% ipython --no-banner

In [1]: import numpy as np

In [2]: np.set_printoptions(suppress=True, linewidth=160)

In [3]: def rd(a):
   ...:     return np.round(a, 1) + 0
   ...: 

In [4]: M = np.array([[5, 6, 7, 8, 9, 10],
   ...:     [11, 12, 13, 14, 15, 16],
   ...:     [17, 18, 19, 20, 21, 22],
   ...:     [23, 24, 25, 26, 27, 28],
   ...:     [29, 30, 31, 32, 33, 34]])

In [5]: print(rd(np.trace(np.linalg.pinv(M) @ M)))
2.0

In [6]: print(np.abs(np.diag(np.linalg.qr(M)[1])) > 1e-9)
[ True  True False False False]

In [7]: print(rd(M @ np.linalg.pinv(M) @ M))
[[ 5.  6.  7.  8.  9. 10.]
 [11. 12. 13. 14. 15. 16.]
 [17. 18. 19. 20. 21. 22.]
 [23. 24. 25. 26. 27. 28.]
 [29. 30. 31. 32. 33. 34.]]

In [8]: print(np.linalg.lstsq(M[:-1].T, M[-1])[2])
2

In [9]: left, sv, VT = np.linalg.svd(M)

In [10]: evecs = VT[:(sv > 1e-8).sum()]

In [11]: rng = np.random.default_rng(987307)

In [12]: x = M[2] + 2 * M[4] + rng.integers(2) * np.eye(6)[4]

In [13]: print(x)
[75. 78. 81. 84. 88. 90.]

In [14]: print(rd(np.linalg.norm(x - evecs.T @ evecs @ x)))
0.8

In [15]: print(np.allclose(evecs.T @ evecs @ x, x))
False

In [16]: print(np.linalg.matrix_rank(np.vstack([M, x])))
3

In [17]: left, sv, VT = np.linalg.svd(M)

In [18]: print(np.argmax(sv[:-1] / (sv[1:] + 1e-6)) + 1)
2

In [19]: out = left[:, :2] @ np.diag(sv[:2]) @ VT[:2]

In [20]: print(rd(out))
[[ 5.  6.  7.  8.  9. 10.]
 [11. 12. 13. 14. 15. 16.]
 [17. 18. 19. 20. 21. 22.]
 [23. 24. 25. 26. 27. 28.]
 [29. 30. 31. 32. 33. 34.]]

In [21]: print(rd(np.abs(M - out).max()))
0.0

In [22]: feats = np.loadtxt("data.csv", delimiter=",")

In [23]: print(feats)
[[ 12.  -3.  14. -11.  -6.]
 [  0.   0.   0.   0.   0.]
 [  7.   4.   5.   7.   6.]
 [ -3.   9.  -9.   3.   8.]
 [  0.   0.   0.   0.   0.]
 [  7.   4.   5.   7.   6.]
 [  3.  17.  -5.  16.  14.]
 [ -3.   9.  -9.   3.   8.]
 [  0.   0.   0.   0.   0.]
 [ 12.  -3.  14. -11.  -6.]
 [ 12.   8.  12.   2.   6.]
 [ -1.   4.  -1.   6.   0.]
 [  7.   4.   5.   7.   6.]
 [  0.   0.   0.   0.   0.]
 [  0.   0.   0.   0.   0.]
 [ -1.   4.  -1.   6.   0.]
 [ -3.   9.  -9.   3.   8.]
 [  7.  -7.   7.  -6.  -6.]
 [ -1.   4.  -1.   6.   0.]
 [  6.  -3.   6.   0.  -6.]
 [  6.  -3.   6.   0.  -6.]]

In [24]: Xc = feats - feats.mean(axis=0)

In [25]: evecs = np.linalg.svd(Xc)[2][:2]

In [26]: out = Xc - Xc @ evecs.T @ evecs

In [27]: print(rd(np.diag(evecs.T @ evecs)))
[0.5 0.3 0.6 0.3 0.3]

In [28]: print(rd(np.linalg.norm(out) / np.linalg.norm(Xc)))
0.3

In [29]: print(rd(out.std(axis=0)))
[0.7 1.5 0.7 2.6 1.6]

In [30]: cent = feats[[13, 15]].astype(float)

In [31]: for _ in range(3):
    ...:     lab = np.linalg.norm(feats[:, None] - cent, axis=-1).argmin(axis=1)
    ...:     cent = np.array([feats[lab == j].mean(axis=0) for j in range(2)])
    ...: 

In [32]: print(lab)
[0 0 1 1 0 1 1 1 0 0 0 1 1 0 0 1 1 0 1 0 0]

In [33]: print(np.abs(cent[1] - cent[0]).argmax())
3

In [34]: print(np.bincount(lab))
[11 10]

In [35]: lab = feats[:, 4] > np.median(feats[:, 4])

In [36]: f = feats[lab].mean(axis=0) - feats[~lab].mean(axis=0)

In [37]: print(((feats - feats.mean(axis=0)) @ f > 0).astype(int))
[0 0 1 1 0 1 1 1 0 0 1 1 1 0 0 1 1 0 1 0 0]

In [38]: print(np.argsort(-np.abs(f).round(6), kind="stable"))
[4 1 3 2 0]

In [39]: Xc = feats - feats.mean(axis=0)

In [40]: left, sv, VT = np.linalg.svd(Xc, full_matrices=False)

In [41]: print(rd(sv ** 2 / (sv ** 2).sum()))
[0.7 0.2 0.1 0.  0. ]

In [42]: print(rd(VT[0] * np.sign(VT[0, np.abs(VT[0]).argmax()])))
[ 0.3 -0.4  0.5 -0.5 -0.4]

In [43]: print(np.linalg.matrix_rank(Xc))
5

In [44]: print(np.searchsorted(np.cumsum(sv ** 2) / (sv ** 2).sum(), 0.9) + 1)
2

In [45]: print(np.abs(left[:, 0]).argmax())
6

In [46]: d = np.linalg.norm(feats[:, None] - feats[None], axis=-1)

In [47]: print(rd(np.linalg.norm(feats - feats.mean(axis=0), axis=1)))
[21.9  5.2  8.5 15.5  5.2  8.5 24.7 15.5  5.2 21.9 15.1  6.9  8.5  5.2  5.2  6.9 15.5 15.9  6.9 10.8 10.8]

In [48]: print(np.linalg.matrix_rank(d ** 2))
7

In [49]: print(d.mean(axis=1).argmax())
6

In [50]: data = np.diag(np.array([0, 2, 1, 2, 1])) + 3 * np.eye(5, k=1) + 3 * np.eye(5, k=-1)

In [51]: print(data)
[[0. 3. 0. 0. 0.]
 [3. 2. 3. 0. 0.]
 [0. 3. 1. 3. 0.]
 [0. 0. 3. 2. 3.]
 [0. 0. 0. 3. 1.]]

In [52]: evals, evecs = np.linalg.eigh(data)

In [53]: x = np.array([-2, 2, 2, 2, -1])

In [54]: print(rd(x @ data @ x / (x @ x)), rd(evals[0]), rd(evals[-1]))
1.9 -3.8 6.7

In [55]: print(rd(np.linalg.eigvalsh(data[1:, 1:])))
[-3.4 -0.4  3.4  6.4]

In [56]: print(x @ data @ x)
33.0

In [57]: print(rd(evecs * np.abs(evals) @ evecs.T))
[[ 2.5  0.7  1.5 -0.2 -0.3]
 [ 0.7  4.4  0.9  1.  -0.3]
 [ 1.5  0.9  3.6  0.8  1.4]
 [-0.2  1.   0.8  4.3  1.2]
 [-0.3 -0.3  1.4  1.2  2.5]]

In [58]: print(rd(evecs * np.maximum(evals, 0) @ evecs.T))
[[ 1.2  1.8  0.7 -0.1 -0.2]
 [ 1.8  3.2  2.   0.5 -0.2]
 [ 0.7  2.   2.3  1.9  0.7]
 [-0.1  0.5  1.9  3.2  2.1]
 [-0.2 -0.2  0.7  2.1  1.8]]

In [59]: print(rd(np.linalg.eigvalsh(data).min()))
-3.8

In [60]: lab = rng.permutation(5)

In [61]: print(lab)
[1 2 4 0 3]

In [62]: out = data[lab][:, lab]

In [63]: print(rd(np.linalg.det(out)), rd(np.linalg.det(data[lab])))
144.0 144.0

In [64]: print(np.diag(out))
[2. 1. 1. 0. 2.]

In [65]: f, v = data[0], data[4]

In [66]: print(f @ v)
0.0

In [67]: p = (f @ v) / (f @ f) * f

In [68]: print(np.linalg.matrix_rank(np.outer(f, v)))
1

In [69]: print(rd(np.linalg.norm(f + v) ** 2 + np.linalg.norm(f - v) ** 2))
38.0

In [70]: print(np.outer(f, v))
[[0. 0. 0. 0. 0.]
 [0. 0. 0. 9. 3.]
 [0. 0. 0. 0. 0.]
 [0. 0. 0. 0. 0.]
 [0. 0. 0. 0. 0.]]

In [71]: f = np.array([1, 0, 0, 1, 0])

In [72]: out = data + np.outer(f, np.eye(5)[4])

In [73]: print(np.linalg.matrix_rank(np.linalg.inv(out) - np.linalg.inv(data), tol=1e-8))
1

In [74]: E = np.load("sample17.npy")

In [75]: print(E)
[[ 0 -4 -4]
 [ 0  3  3]
 [ 0  0 -5]]

In [76]: def softmax(z):
    ...:     e = np.exp(z - z.max(axis=-1, keepdims=True))
    ...:     return e / e.sum(axis=-1, keepdims=True)
    ...: 

In [77]: print(rd(softmax(data).sum(axis=1)))
[1. 1. 1. 1. 1.]

In [78]: print(rd(softmax(data[2])))
[0.  0.4 0.1 0.4 0. ]

In [79]: print(rd(softmax(10 * data[2])))
[0.  0.5 0.  0.5 0. ]

In [80]: print(rd(softmax(data[2] + 4)))
[0.  0.4 0.1 0.4 0. ]

In [81]: S = data @ data.T / np.sqrt(5)

In [82]: print(softmax(S).round(6).argmax(axis=1))
[0 1 2 3 4]

In [83]: print(rd(softmax(S + np.triu(np.full(S.shape, -np.inf), 1))))
[[1.  0.  0.  0.  0. ]
 [0.  1.  0.  0.  0. ]
 [0.  0.  1.  0.  0. ]
 [0.  0.  0.  1.  0. ]
 [0.  0.  0.3 0.3 0.4]]

In [84]: print(np.prod(np.diag(E)), rd(np.linalg.det(E)))
0 0.0

In [85]: print([int(np.linalg.matrix_rank(np.linalg.matrix_power(E, p))) for p in range(1, 4)])
[2, 2, 2]

In [86]: print(rd(np.sort(np.linalg.eigvals(E))))
[-5.  0.  3.]

In [87]: print(np.linalg.matrix_power(E, 2))
[[  0 -12   8]
 [  0   9  -6]
 [  0   0  25]]

In [88]: print(np.allclose(E @ E.T, E.T @ E))
False

In [89]: print(np.allclose(E, E.T))
False

In [90]: print(rd(np.linalg.det(E)))
0.0

In [91]: print(E @ E)
[[  0 -12   8]
 [  0   9  -6]
 [  0   0  25]]

In [92]: print((E + E.T) / 2)
[[ 0.  -2.  -2. ]
 [-2.   3.   1.5]
 [-2.   1.5 -5. ]]

In [93]: print(rd(np.abs(np.linalg.eigvals(E)).max()))
5.0

In [94]: f, v = E[1], E[0]

In [95]: print(f @ v)
-24

In [96]: print(f @ f)
18

In [97]: p = (f @ v) / (f @ f) * f

In [98]: print(p)
[-0. -4. -4.]

In [99]: print(rd(np.linalg.norm(f + v) ** 2 + np.linalg.norm(f - v) ** 2))
100.0

In [100]: print(np.outer(f, v))
[[  0   0   0]
 [  0 -12 -12]
 [  0 -12 -12]]

In [101]: arr = np.loadtxt("out7.csv", delimiter=",")

In [102]: print(arr)
[[  5.4   3.3  23.2   4.    1.7   3. ]
 [  7.7 -11.2  13.3  16.2  16.5  -2.7]
 [-11.6  -5.2  17.2  -1.9  -6.1   4.4]
 [  5.3   3.2  20.7   3.2   2.2   4.6]
 [-10.4  -3.6  16.2  -1.2  -4.2   5.6]
 [-12.3  -5.6  15.8  -2.7  -7.6   6.3]
 [  7.4 -11.1  13.2  13.6  15.9  -3.1]
 [  6.6   2.5  19.9   2.2   0.6   2.9]
 [  8.9 -10.7  14.8  15.   17.1  -1.5]
 [-10.3  -6.1  15.1  -2.1  -5.4   6.2]
 [  9.9 -11.1  16.   14.1  16.1  -2.2]
 [  4.8   0.1  21.    4.4   1.8   6. ]
 [-11.4  -1.5  16.2  -2.7  -4.8   5.7]
 [ -8.6  -5.4  17.6  -1.3  -5.6   6.5]
 [  6.5   3.4  19.6   3.8   0.9   3.6]
 [  7.7 -11.5  13.9  14.7  16.8  -2.6]
 [  4.4   1.2  21.5   2.    1.2   4.3]
 [  8.4  -9.8  13.7  14.4  17.7  -2.5]
 [  8.5 -11.9  11.3  15.9  14.5  -2.1]
 [  8.5 -11.2  13.2  15.5  15.   -2.1]
 [ -9.8  -5.1  15.4  -0.5  -4.1   7.1]
 [  6.3   2.1  20.7   2.8   1.5   4. ]
 [  8.2 -10.7  14.8  16.4  16.5  -3.5]
 [  8.  -11.1  12.9  15.8  14.9  -3.4]
 [  7.6   1.6  19.6   6.1   1.5   5.2]
 [  4.3   1.8  19.5   3.2   1.6   5.3]
 [-11.   -5.   15.   -2.3  -5.8   7.7]
 [  7.1 -12.3  13.6  16.2  15.9  -2.9]
 [  6.5   0.3  20.5   2.1   4.3   3.5]
 [  7.2 -12.9  14.8  15.3  16.2  -1.6]
 [  8.1 -10.   14.   13.7  14.7  -3.6]
 [-11.5  -2.9  16.8  -2.7  -6.4   6.9]
 [  6.4 -10.8  13.   16.2  15.1  -3. ]
 [-12.9  -5.3  15.   -2.4  -4.    5.8]
 [ -8.8  -4.   15.7  -2.1  -6.1   8.1]]

In [103]: x = np.array([0, 0, 0, 2, 0, 1])

In [104]: y = arr @ x

In [105]: beta, lr = np.zeros(6), 1 / np.linalg.norm(arr, 2) ** 2

In [106]: for i in range(8):
     ...:     beta -= lr * arr.T @ (arr @ beta - y)
     ...:     if i % 2 == 0: print(i, round(np.linalg.norm(arr @ beta - y), 1))
     ...: 
0 18.0
2 13.5
4 12.5
6 12.1

In [107]: print(rd(beta))
[ 0.2 -0.4  0.4  0.5  0.5 -0.1]

In [108]: print(rd(np.linalg.cond(arr)))
25.2

In [109]: out = np.c_[arr[:, :4] @ np.array([[3, 0, 3, 3], [0, 2, 2, 0], [3, 3, 1, 3], [2, 2, 0, 1]]), np.array([-1, 0, 3, -2, -3, -2, -2, -2, 2, 2, 0, 2, 2, -1, -3, -2, 1, -3, -1, -3, 1, 0, 0, 0, -1, -3, 3, 0, -2, 1, -1, 1, -1, 3, 3])]

In [110]: print(rd(out))
[[ 93.8  84.2  46.   89.8  -1. ]
 [ 95.4  49.9  14.   79.2   0. ]
 [ 13.   37.4 -28.   14.9   3. ]
 [ 84.4  74.9  43.   81.2  -2. ]
 [ 15.   39.  -22.2  16.2  -3. ]
 [  5.1  30.8 -32.3   7.8  -2. ]
 [ 89.   44.6  13.2  75.4  -2. ]
 [ 83.9  69.1  44.7  81.7  -2. ]
 [101.1  53.   20.1  86.1   2. ]
 [ 10.2  28.9 -28.   12.3   2. ]
 [105.9  54.   23.5  91.8   0. ]
 [ 86.2  72.   35.6  81.8   2. ]
 [  9.   40.2 -21.   11.7   2. ]
 [ 24.4  39.4 -19.   25.7  -1. ]
 [ 85.9  73.2  45.9  82.1  -3. ]
 [ 94.2  48.1  14.   79.5  -2. ]
 [ 81.7  70.9  37.1  79.7   1. ]
 [ 95.1  50.3  19.3  80.7  -3. ]
 [ 91.2  41.9  13.   75.3  -1. ]
 [ 96.1  48.2  16.3  80.6  -3. ]
 [ 15.8  35.  -24.2  16.3   1. ]
 [ 86.6  71.9  43.8  83.8   0. ]
 [101.8  55.8  18.   85.4   0. ]
 [ 94.3  48.1  14.7  78.5   0. ]
 [ 93.8  74.2  45.6  87.7  -1. ]
 [ 77.8  68.5  36.   74.6  -3. ]
 [  7.4  30.4 -28.    9.7   3. ]
 [ 94.5  48.6  10.3  78.3   0. ]
 [ 85.2  66.3  40.6  83.1  -2. ]
 [ 96.6  49.2  10.6  81.3   1. ]
 [ 93.7  49.4  18.3  80.   -1. ]
 [ 10.5  39.2 -23.5  13.2   1. ]
 [ 90.6  49.8  10.6  74.4  -1. ]
 [  1.5  29.6 -34.3   3.9   3. ]
 [ 16.5  34.9 -18.7  18.6   3. ]]

In [111]: print(rd(np.linalg.lstsq(arr, out[:, 0])[0]))
[3. 0. 3. 2. 0. 0.]

In [112]: print(np.linalg.matrix_rank(np.c_[arr, out]))
7

In [113]: P = out @ np.linalg.solve(out.T @ out, out.T)

In [114]: print(rd(np.diag(P)))
[0.2 0.1 0.1 0.1 0.3 0.2 0.1 0.1 0.2 0.1 0.2 0.2 0.2 0.2 0.2 0.1 0.2 0.1 0.1 0.1 0.1 0.1 0.1 0.1 0.1 0.1 0.1 0.1 0.3 0.1 0.1 0.1 0.2 0.1 0.1]

In [115]: print(rd(np.linalg.eigvalsh(P)))
[0. 0. 0. 0. 0. 0. 0. 0. 0. 0. 0. 0. 0. 0. 0. 0. 0. 0. 0. 0. 0. 0. 0. 0. 0. 0. 0. 0. 0. 0. 1. 1. 1. 1. 1.]
